% ipython --no-banner

In [1]: import numpy as np

In [2]: from numpy import linalg as LA

In [3]: np.set_printoptions(precision=1, suppress=True, linewidth=120, sign=" ")

In [4]: mat = np.vander(np.arange(5) - 2, 4, increasing=True)

In [5]: mat
Out[5]: 
array([[ 1, -2,  4, -8],
       [ 1, -1,  1, -1],
       [ 1,  0,  0,  0],
       [ 1,  1,  1,  1],
       [ 1,  2,  4,  8]])

In [6]: hat = mat @ LA.solve(mat.T @ mat, mat.T)

In [7]: np.trace(hat)
Out[7]: np.float64(4.0)

In [8]: np.round(LA.eigvalsh(hat), 1) + 0
Out[8]: array([ 0.,  1.,  1.,  1.,  1.])

In [9]: np.diag(hat)
Out[9]: array([ 1. ,  0.8,  0.5,  0.8,  1. ])

In [10]: vec = np.array([0, 2, -1, 2])

In [11]: rhs = mat @ vec

In [12]: c, lr = np.zeros(4), 1 / LA.norm(mat, 2) ** 2

In [13]: for i in range(250):
    ...:     c -= lr * mat.T @ (mat @ c - rhs)
    ...:     if i % 50 == 0: print(i, round(LA.norm(mat @ c - rhs), 1))
    ...: 
0 4.5
50 1.0
100 0.7
150 0.5
200 0.3

In [14]: c.round(1) + 0
Out[14]: array([ 0. ,  1.8, -1. ,  2.1])

In [15]: m1 = np.load("arr.npy")

In [16]: m1
Out[16]: 
array([[ 0, -1,  3, -2,  1, -3,  0,  0,  5,  1,  3],
       [ 1,  0, -1,  1,  1,  1, -2,  0,  1, -1,  1],
       [-3,  1,  0,  1,  0,  0,  5, -2, -3, -3,  3],
       [ 2, -1, -1,  0, -1,  3,  0,  0,  2, -3,  3],
       [-1, -1,  0,  1,  0,  3, -4, -1, -1, -2, -2],
       [ 3, -1,  0, -3, -3,  0,  3,  2, -2, -2, -4],
       [ 0,  2, -5,  0,  4, -3,  0,  1, -5,  4,  1],
       [ 0,  0,  2,  0,  1, -2, -1,  0,  0, -5,  2],
       [-5, -1,  3, -2,  1,  2,  5,  0,  0,  1, -1],
       [-1,  1,  3,  3,  2,  2, -4,  5, -1,  0,  2],
       [-3, -1, -3, -3,  2,  4, -1, -2,  1, -2,  0]])

In [17]: left, sv, Vh = LA.svd(m1)

In [18]: evecs = Vh[:(sv > 1e-8).sum()]

In [19]: rng = np.random.default_rng(63)

In [20]: vec = m1[5] + 5 * m1[1] + rng.integers(2) * np.eye(11)[10]

In [21]: vec
Out[21]: array([ 8., -1., -5.,  2.,  2.,  5., -7.,  2.,  3., -7.,  1.])

In [22]: np.diag(evecs.T @ evecs)
Out[22]: array([ 0.9,  0.7,  0.8,  0.9,  1. ,  0.9,  1. ,  0.9,  1. ,  1. ,  1. ])

In [23]: round(float(LA.norm(vec - evecs.T @ evecs @ vec)), 1)
Out[23]: 0.0

In [24]: LA.lstsq(m1[:-1].T, m1[-1])[2]
Out[24]: np.int32(10)

In [25]: np.unique(m1.round(6), axis=0).shape
Out[25]: (11, 11)

In [26]: np.allclose(m1[:-1].T @ LA.lstsq(m1[:-1].T, m1[-1])[0], m1[-1])
Out[26]: True

In [27]: round(np.trace(LA.pinv(m1) @ m1), 1)
Out[27]: np.float64(10.0)

In [28]: np.round(m1 @ LA.pinv(m1) @ m1, 1) + 0
Out[28]: 
array([[ 0., -1.,  3., -2.,  1., -3.,  0.,  0.,  5.,  1.,  3.],
       [ 1.,  0., -1.,  1.,  1.,  1., -2.,  0.,  1., -1.,  1.],
       [-3.,  1.,  0.,  1.,  0.,  0.,  5., -2., -3., -3.,  3.],
       [ 2., -1., -1.,  0., -1.,  3.,  0.,  0.,  2., -3.,  3.],
       [-1., -1.,  0.,  1.,  0.,  3., -4., -1., -1., -2., -2.],
       [ 3., -1.,  0., -3., -3.,  0.,  3.,  2., -2., -2., -4.],
       [ 0.,  2., -5.,  0.,  4., -3.,  0.,  1., -5.,  4.,  1.],
       [ 0.,  0.,  2.,  0.,  1., -2., -1.,  0.,  0., -5.,  2.],
       [-5., -1.,  3., -2.,  1.,  2.,  5.,  0.,  0.,  1., -1.],
       [-1.,  1.,  3.,  3.,  2.,  2., -4.,  5., -1.,  0.,  2.],
       [-3., -1., -3., -3.,  2.,  4., -1., -2.,  1., -2.,  0.]])

In [29]: np.abs(np.diag(LA.qr(m1)[1])) > 1e-9
Out[29]: array([ True,  True,  True,  True,  True,  True,  True,  True,  True,  True, False])

In [30]: K = np.load("w.npy")

In [31]: K
Out[31]: 
array([[ 1. ,  0. ,  0. ,  0. ,  0. ,  0. ,  0. ,  0. ,  0. ,  0. ,  0. ,  0. ],
       [ 0. ,  0.8, -0.6,  0. ,  0. ,  0. ,  0. ,  0. ,  0. ,  0. ,  0. ,  0. ],
       [ 0. ,  0.6,  0.8,  0. ,  0. ,  0. ,  0. ,  0. ,  0. ,  0. ,  0. ,  0. ],
       [ 0. ,  0. ,  0. ,  1. ,  0. ,  0. ,  0. ,  0. ,  0. ,  0. ,  0. ,  0. ],
       [ 0. ,  0. ,  0. ,  0. ,  1. ,  0. ,  0. ,  0. ,  0. ,  0. ,  0. ,  0. ],
       [ 0. ,  0. ,  0. ,  0. ,  0. ,  1. ,  0. ,  0. ,  0. ,  0. ,  0. ,  0. ],
       [ 0. ,  0. ,  0. ,  0. ,  0. ,  0. ,  1. ,  0. ,  0. ,  0. ,  0. ,  0. ],
       [ 0. ,  0. ,  0. ,  0. ,  0. ,  0. ,  0. ,  1. ,  0. ,  0. ,  0. ,  0. ],
       [ 0. ,  0. ,  0. ,  0. ,  0. ,  0. ,  0. ,  0. ,  1. ,  0. ,  0. ,  0. ],
       [ 0. ,  0. ,  0. ,  0. ,  0. ,  0. ,  0. ,  0. ,  0. ,  1. ,  0. ,  0. ],
       [ 0. ,  0. ,  0. ,  0. ,  0. ,  0. ,  0. ,  0. ,  0. ,  0. ,  1. ,  0. ],
       [ 0. ,  0. ,  0. ,  0. ,  0. ,  0. ,  0. ,  0. ,  0. ,  0. ,  0. ,  1. ]])

In [32]: # keeps lengths

In [33]: (LA.matrix_power((K != 0) + (K.T != 0) + np.eye(12), 12) > 0).astype(int)
Out[33]: 
array([[ 1,  0,  0,  0,  0,  0,  0,  0,  0,  0,  0,  0],
       [ 0,  1,  1,  0,  0,  0,  0,  0,  0,  0,  0,  0],
       [ 0,  1,  1,  0,  0,  0,  0,  0,  0,  0,  0,  0],
       [ 0,  0,  0,  1,  0,  0,  0,  0,  0,  0,  0,  0],
       [ 0,  0,  0,  0,  1,  0,  0,  0,  0,  0,  0,  0],
       [ 0,  0,  0,  0,  0,  1,  0,  0,  0,  0,  0,  0],
       [ 0,  0,  0,  0,  0,  0,  1,  0,  0,  0,  0,  0],
       [ 0,  0,  0,  0,  0,  0,  0,  1,  0,  0,  0,  0],
       [ 0,  0,  0,  0,  0,  0,  0,  0,  1,  0,  0,  0],
       [ 0,  0,  0,  0,  0,  0,  0,  0,  0,  1,  0,  0],
       [ 0,  0,  0,  0,  0,  0,  0,  0,  0,  0,  1,  0],
       [ 0,  0,  0,  0,  0,  0,  0,  0,  0,  0,  0,  1]])

In [34]: np.flatnonzero(LA.matrix_power((K != 0) + (K.T != 0) + np.eye(12), 12)[11])
Out[34]: array([ 11])

In [35]: round(float(LA.det(K)), 1)
Out[35]: 1.0

In [36]: K - K[0]
Out[36]: 
array([[ 0. ,  0. ,  0. ,  0. ,  0. ,  0. ,  0. ,  0. ,  0. ,  0. ,  0. ,  0. ],
       [-1. ,  0.8, -0.6,  0. ,  0. ,  0. ,  0. ,  0. ,  0. ,  0. ,  0. ,  0. ],
       [-1. ,  0.6,  0.8,  0. ,  0. ,  0. ,  0. ,  0. ,  0. ,  0. ,  0. ,  0. ],
       [-1. ,  0. ,  0. ,  1. ,  0. ,  0. ,  0. ,  0. ,  0. ,  0. ,  0. ,  0. ],
       [-1. ,  0. ,  0. ,  0. ,  1. ,  0. ,  0. ,  0. ,  0. ,  0. ,  0. ,  0. ],
       [-1. ,  0. ,  0. ,  0. ,  0. ,  1. ,  0. ,  0. ,  0. ,  0. ,  0. ,  0. ],
       [-1. ,  0. ,  0. ,  0. ,  0. ,  0. ,  1. ,  0. ,  0. ,  0. ,  0. ,  0. ],
       [-1. ,  0. ,  0. ,  0. ,  0. ,  0. ,  0. ,  1. ,  0. ,  0. ,  0. ,  0. ],
       [-1. ,  0. ,  0. ,  0. ,  0. ,  0. ,  0. ,  0. ,  1. ,  0. ,  0. ,  0. ],
       [-1. ,  0. ,  0. ,  0. ,  0. ,  0. ,  0. ,  0. ,  0. ,  1. ,  0. ,  0. ],
       [-1. ,  0. ,  0. ,  0. ,  0. ,  0. ,  0. ,  0. ,  0. ,  0. ,  1. ,  0. ],
       [-1. ,  0. ,  0. ,  0. ,  0. ,  0. ,  0. ,  0. ,  0. ,  0. ,  0. ,  1. ]])

In [37]: np.count_nonzero(K)
Out[37]: np.int64(14)

In [38]: K.sum(axis=0)
Out[38]: array([ 1. ,  1.4,  0.2,  1. ,  1. ,  1. ,  1. ,  1. ,  1. ,  1. ,  1. ,  1. ])

In [39]: np.diff(K, axis=0)
Out[39]: 
array([[-1. ,  0.8, -0.6,  0. ,  0. ,  0. ,  0. ,  0. ,  0. ,  0. ,  0. ,  0. ],
       [ 0. , -0.2,  1.4,  0. ,  0. ,  0. ,  0. ,  0. ,  0. ,  0. ,  0. ,  0. ],
       [ 0. , -0.6, -0.8,  1. ,  0. ,  0. ,  0. ,  0. ,  0. ,  0. ,  0. ,  0. ],
       [ 0. ,  0. ,  0. , -1. ,  1. ,  0. ,  0. ,  0. ,  0. ,  0. ,  0. ,  0. ],
       [ 0. ,  0. ,  0. ,  0. , -1. ,  1. ,  0. ,  0. ,  0. ,  0. ,  0. ,  0. ],
       [ 0. ,  0. ,  0. ,  0. ,  0. , -1. ,  1. ,  0. ,  0. ,  0. ,  0. ,  0. ],
       [ 0. ,  0. ,  0. ,  0. ,  0. ,  0. , -1. ,  1. ,  0. ,  0. ,  0. ,  0. ],
       [ 0. ,  0. ,  0. ,  0. ,  0. ,  0. ,  0. , -1. ,  1. ,  0. ,  0. ,  0. ],
       [ 0. ,  0. ,  0. ,  0. ,  0. ,  0. ,  0. ,  0. , -1. ,  1. ,  0. ,  0. ],
       [ 0. ,  0. ,  0. ,  0. ,  0. ,  0. ,  0. ,  0. ,  0. , -1. ,  1. ,  0. ],
       [ 0. ,  0. ,  0. ,  0. ,  0. ,  0. ,  0. ,  0. ,  0. ,  0. , -1. ,  1. ]])

In [40]: LA.svd(K, compute_uv=False)
Out[40]: array([ 1.,  1.,  1.,  1.,  1.,  1.,  1.,  1.,  1.,  1.,  1.,  1.])

In [41]: np.unravel_index(np.abs(K).argmax(), K.shape)
Out[41]: (np.int64(0), np.int64(0))

In [42]: np.round(LA.norm(K), 1)
Out[42]: np.float64(3.5)

In [43]: K.shape
Out[43]: (12, 12)

In [44]: np.round(K.mean(axis=0), 1) + 0
Out[44]: array([ 0.1,  0.1,  0. ,  0.1,  0.1,  0.1,  0.1,  0.1,  0.1,  0.1,  0.1,  0.1])

In [45]: K.sum(axis=1)
Out[45]: array([ 1. ,  0.2,  1.4,  1. ,  1. ,  1. ,  1. ,  1. ,  1. ,  1. ,  1. ,  1. ])

In [46]: LA.matrix_rank(K)
Out[46]: np.int64(12)
